>>> import numpy as np
>>> import numpy.linalg as la
>>> np.set_printoptions(precision=3, suppress=True, linewidth=140, legacy="1.25")
>>> feats = np.array([[1, 4, -2, 0], [5, 1, -1, -5], [-9, 2, 0, 10]])
>>> x0 = np.array([3, 3, 3, 2])
>>> print(feats @ (2 * x0))
[18 10 -2]
>>> print(np.sign((feats @ x0).round(6)))
[ 1  1 -1]
>>> print((feats @ x0).argmax())
0
>>> print(np.argsort(-la.norm(feats, axis=0).round(6), kind="stable")[:3])
[3 0 1]
>>> X = np.loadtxt("block11.csv", delimiter=",")
>>> print(X)
[[ -5.  20. -10.  20. -20.]
 [ -6.  24. -12.  24. -24.]
 [ -9.  36. -18.  36. -36.]]
>>> print(la.matrix_rank(X, rtol=0.1))
1
>>> print(round(float(la.norm(X, 2) / la.norm(X)), 3))
1.0
>>> U, s, Vt = la.svd(X)
>>> print(np.argmax(s[:-1] / (s[1:] + 1e-6)) + 1)
1
>>> M2 = U[:, :1] @ np.diag(s[:1]) @ Vt[:1]
>>> print(la.matrix_rank(X, rtol=0.05))
1
>>> print(M2)
[[ -5.  20. -10.  20. -20.]
 [ -6.  24. -12.  24. -24.]
 [ -9.  36. -18.  36. -36.]]
>>> W = np.array([[1, 0, -2, -2],
...     [-1, 2, 1, 1],
...     [1, -2, 1, 2],
...     [1, 0, -2, -2],
...     [1, 1, -1, 2]])
>>> b = np.array([2, 2, 1, 1])
>>> H = np.maximum(X @ W + b, 0)
>>> print((H > 0).astype(int))
[[0 1 1 0]
 [0 1 1 0]
 [0 1 1 0]]
>>> print(la.matrix_rank(H))
2
>>> print(H)
[[ 0. 42.  1.  0.]
 [ 0. 50.  1.  0.]
 [ 0. 74.  1.  0.]]
>>> print((H > 0).mean(axis=0))
[0. 1. 1. 0.]
>>> W2 = np.array([[1, 2], [0, 1], [2, 1], [2, 2]])
>>> print(W @ W2)
[[-7 -4]
 [ 3  3]
 [ 7  5]
 [-7 -4]
 [ 3  6]]
>>> print((H @ W2).round(6).argmax(axis=1))
[1 1 1]
>>> r = la.matrix_rank(H)
>>> print(r)
2
>>> ns = la.svd(H)[2][r:].T
>>> print(la.matrix_rank(H.T @ H), la.matrix_rank(H @ H.T))
2 2
>>> print(np.round(H @ ns, 3) + 0)
[[0. 0.]
 [0. 0.]
 [0. 0.]]
>>> print([int(la.matrix_rank(np.delete(H, i, axis=0))) for i in range(3)])
[2, 2, 2]
>>> print([int(la.matrix_rank(H[:i])) for i in range(1, len(H) + 1)])
[1, 2, 2]
>>> U, s, Vt = la.svd(X)
>>> vecs = Vt[:(s > 1e-8).sum()]
>>> rng = np.random.default_rng(77)
>>> x0 = X[1] + -3 * X[2] + rng.integers(2) * np.eye(5)[4]
>>> print(x0)
[ 21. -84.  42. -84.  84.]
>>> print(vecs.T @ vecs)
[[ 0.019 -0.075  0.038 -0.075  0.075]
 [-0.075  0.302 -0.151  0.302 -0.302]
 [ 0.038 -0.151  0.075 -0.151  0.151]
 [-0.075  0.302 -0.151  0.302 -0.302]
 [ 0.075 -0.302  0.151 -0.302  0.302]]
>>> print(np.allclose(vecs.T @ vecs @ x0, x0))
True
>>> arr = np.load("a.npy")
>>> print(arr)
[[ 0.616 -3.698 -0.202]
 [ 0.839 -5.68  -0.417]
 [ 0.457 -0.281  1.243]
 [-0.301 -6.706 -4.064]
 [ 0.302 -6.968 -2.732]
 [-0.71  -6.422 -5.196]
 [ 1.392 -9.534 -0.54 ]
 [ 1.441 -0.868  3.569]
 [ 1.718 -7.809  0.843]
 [-0.33  -6.783 -4.013]
 [ 1.577 -4.448  2.226]
 [-0.515 -4.758 -3.827]
 [ 0.689 -7.357 -1.61 ]
 [ 2.359 -3.212  4.703]]
>>> Xc = arr - arr.mean(axis=0)
>>> vecs = la.svd(Xc)[2][:2]
>>> M2 = Xc - Xc @ vecs.T @ vecs
>>> print(np.round(la.norm(M2) / la.norm(Xc), 3))
0.011
>>> print(M2.std(axis=0))
[0.042 0.007 0.015]
>>> print(la.norm(M2, axis=1).round(6).argmax())
6
>>> Xc = arr - arr.mean(axis=0)
>>> U, s, Vt = la.svd(Xc, full_matrices=False)
>>> print((np.sign(U[:, 0]) == np.sign(U[0, 0])).astype(int))
[1 1 1 0 0 0 0 1 0 0 1 0 0 1]
>>> print(la.matrix_rank(Xc))
3
>>> P = arr @ la.solve(arr.T @ arr, arr.T)
>>> print(P @ arr[:, 0])
[ 0.616  0.839  0.457 -0.301  0.302 -0.71   1.392  1.441  1.718 -0.33   1.577 -0.515  0.689  2.359]
>>> print(np.allclose(P @ P, P))
True
>>> print(round(float(np.trace(P)), 3))
3.0
>>> mat = np.diag(20 * np.array([-1, 1, 1])) + np.array([[2, 2, 2], [0, 1, 2], [3, 0, 2]])
>>> print(mat)
[[-18   2   2]
 [  0  21   2]
 [  3   0  22]]
>>> ev, vecs = la.eig(mat)
>>> print(np.sort(la.eigvals(mat.T)))
[-18.142  20.776  22.366]
